>>> import numpy as np
>>> np.set_printoptions(precision=3, suppress=True, linewidth=160)
>>> A = np.load("m.npy")
>>> print(A)
[[ 4 -4  2 -1]
 [-4 -4 -1 -3]
 [ 2 -1 -2  3]
 [-1 -3  3  0]]
>>> x0 = np.array([3, 4, 0, 7])
>>> print((A * x0).sum(axis=1))
[-11 -49  23 -15]
>>> print((A @ x0).argmax())
2
>>> print(A @ np.ones(4))
[  1. -12.   2.  -1.]
>>> print(np.sign((A @ x0).round(6)))
[-1 -1  1 -1]
>>> print(A * x0)
[[ 12 -16   0  -7]
 [-12 -16   0 -21]
 [  6  -4   0  21]
 [ -3 -12   0   0]]
>>> print(A @ np.eye(4)[0])
[ 4. -4.  2. -1.]
>>> rng = np.random.default_rng(175874)
>>> X = np.eye(8, dtype=int)[rng.permutation(8)]
>>> print(X)
[[0 0 0 1 0 0 0 0]
 [0 1 0 0 0 0 0 0]
 [0 0 0 0 0 1 0 0]
 [0 0 0 0 1 0 0 0]
 [0 0 0 0 0 0 1 0]
 [0 0 1 0 0 0 0 0]
 [1 0 0 0 0 0 0 0]
 [0 0 0 0 0 0 0 1]]
>>> q, Rm = np.linalg.qr(X)
>>> print(np.abs(np.diag(Rm)))
[1. 1. 1. 1. 1. 1. 1. 1.]
>>> print(abs(Rm[0, 0]), round(float(np.linalg.norm(X[:, 0])), 3))
1.0 1.0
>>> print(np.trace(q @ q.T))
8.0
>>> print(Rm)
[[-1.  0.  0.  0.  0.  0.  0.  0.]
 [ 0.  1.  0.  0.  0.  0.  0.  0.]
 [ 0.  0. -1.  0.  0.  0.  0.  0.]
 [ 0.  0.  0. -1.  0.  0.  0.  0.]
 [ 0.  0.  0.  0. -1.  0.  0.  0.]
 [ 0.  0.  0.  0.  0. -1.  0.  0.]
 [ 0.  0.  0.  0.  0.  0. -1.  0.]
 [ 0.  0.  0.  0.  0.  0.  0.  1.]]
>>> r0 = np.array([0, 0, 2, 1, 1, 0, 2, 0])
>>> out = X + np.outer(r0, np.eye(8)[4])
>>> print(np.linalg.matrix_rank(out - X))
1
>>> print(np.linalg.matrix_rank(np.linalg.inv(out) - np.linalg.inv(X), tol=1e-8))
1
>>> print(np.round(np.linalg.det(out) / np.linalg.det(X), 3), round(float(1 + np.linalg.solve(X, r0)[4]), 3))
2.0 2.0
>>> print(out)
[[0. 0. 0. 1. 0. 0. 0. 0.]
 [0. 1. 0. 0. 0. 0. 0. 0.]
 [0. 0. 0. 0. 2. 1. 0. 0.]
 [0. 0. 0. 0. 2. 0. 0. 0.]
 [0. 0. 0. 0. 1. 0. 1. 0.]
 [0. 0. 1. 0. 0. 0. 0. 0.]
 [1. 0. 0. 0. 2. 0. 0. 0.]
 [0. 0. 0. 0. 0. 0. 0. 1.]]
>>> print(np.linalg.matrix_power(out, 3))
[[0. 0. 0. 0. 2. 0. 2. 0.]
 [0. 1. 0. 0. 0. 0. 0. 0.]
 [2. 0. 0. 0. 8. 1. 2. 0.]
 [2. 0. 0. 0. 6. 0. 2. 0.]
 [1. 0. 0. 1. 5. 0. 3. 0.]
 [0. 0. 1. 0. 2. 0. 2. 0.]
 [2. 0. 0. 0. 8. 0. 2. 0.]
 [0. 0. 0. 0. 0. 0. 0. 1.]]
>>> print(np.round(np.abs(np.linalg.eigvals(out)).max(), 3))
2.139
>>> print(np.allclose(out @ out.T, out.T @ out))
False
>>> print(out @ out)
[[0. 0. 0. 0. 2. 0. 0. 0.]
 [0. 1. 0. 0. 0. 0. 0. 0.]
 [0. 0. 1. 0. 2. 0. 2. 0.]
 [0. 0. 0. 0. 2. 0. 2. 0.]
 [1. 0. 0. 0. 3. 0. 1. 0.]
 [0. 0. 0. 0. 2. 1. 0. 0.]
 [0. 0. 0. 1. 2. 0. 2. 0.]
 [0. 0. 0. 0. 0. 0. 0. 1.]]
>>> assert out == out.T
Traceback (most recent call last):
  File "<python-input-29>", line 1, in <module>
    assert out == out.T
           ^^^^^^^^^^^^
ValueError: The truth value of an array with more than one element is ambiguous. Use a.any() or a.all()
>>> print(round(np.linalg.det(out), 3))
2.0
>>> np.linalg.determinant(out)
Traceback (most recent call last):
  File "<python-input-31>", line 1, in <module>
    np.linalg.determinant(out)
    ^^^^^^^^^^^^^^^^^^^^^
AttributeError: module 'numpy.linalg' has no attribute 'determinant'
